$ ipython --no-banner

In [1]: import numpy as np

In [2]: np.set_printoptions(precision=2, suppress=True, linewidth=140)

In [3]: rnd = lambda a: np.round(a, 2) + 0

In [4]: X = np.diag(np.array([-1, -5, 8, -6, -2, -4, 0, 4, 1, -6])) + -1 * np.eye(10, k=1) + -1 * np.eye(10, k=-1)

In [5]: print(X)
[[-1. -1.  0.  0.  0.  0.  0.  0.  0.  0.]
 [-1. -5. -1.  0.  0.  0.  0.  0.  0.  0.]
 [ 0. -1.  8. -1.  0.  0.  0.  0.  0.  0.]
 [ 0.  0. -1. -6. -1.  0.  0.  0.  0.  0.]
 [ 0.  0.  0. -1. -2. -1.  0.  0.  0.  0.]
 [ 0.  0.  0.  0. -1. -4. -1.  0.  0.  0.]
 [ 0.  0.  0.  0.  0. -1.  0. -1.  0.  0.]
 [ 0.  0.  0.  0.  0.  0. -1.  4. -1.  0.]
 [ 0.  0.  0.  0.  0.  0.  0. -1.  1. -1.]
 [ 0.  0.  0.  0.  0.  0.  0.  0. -1. -6.]]

In [6]: print(round(np.log10(np.linalg.cond(X))))
3

In [7]: m1 = np.load("run11.npy")

In [8]: print(rnd(m1))
[[0.02 0.07 0.07 0.11]
 [0.07 0.2  0.2  0.34]
 [0.07 0.2  0.2  0.34]
 [0.11 0.34 0.34 0.57]]

In [9]: vals, evecs = np.linalg.eigh(m1)

In [10]: print(np.unique(vals.round(6) + 0, return_counts=True)[1])
[3 1]

In [11]: print(rnd(vals))
[0. 0. 0. 1.]

In [12]: u, g = m1[1], m1[0]

In [13]: print(rnd(u @ g))
0.07

In [14]: print(rnd(u @ u))
0.2

In [15]: p = (u @ g) / (u @ u) * u

In [16]: print(rnd(p))
[0.02 0.07 0.07 0.11]

In [17]: print(rnd(np.linalg.norm(u + g) ** 2 + np.linalg.norm(u - g) ** 2))
0.45

In [18]: print(rnd(np.outer(u, g)))
[[0.   0.   0.   0.01]
 [0.   0.01 0.01 0.02]
 [0.   0.01 0.01 0.02]
 [0.01 0.02 0.02 0.04]]

In [19]: print(np.linalg.matrix_rank(np.outer(u, g)))
1

In [20]: print(rnd(g - p))
[0. 0. 0. 0.]
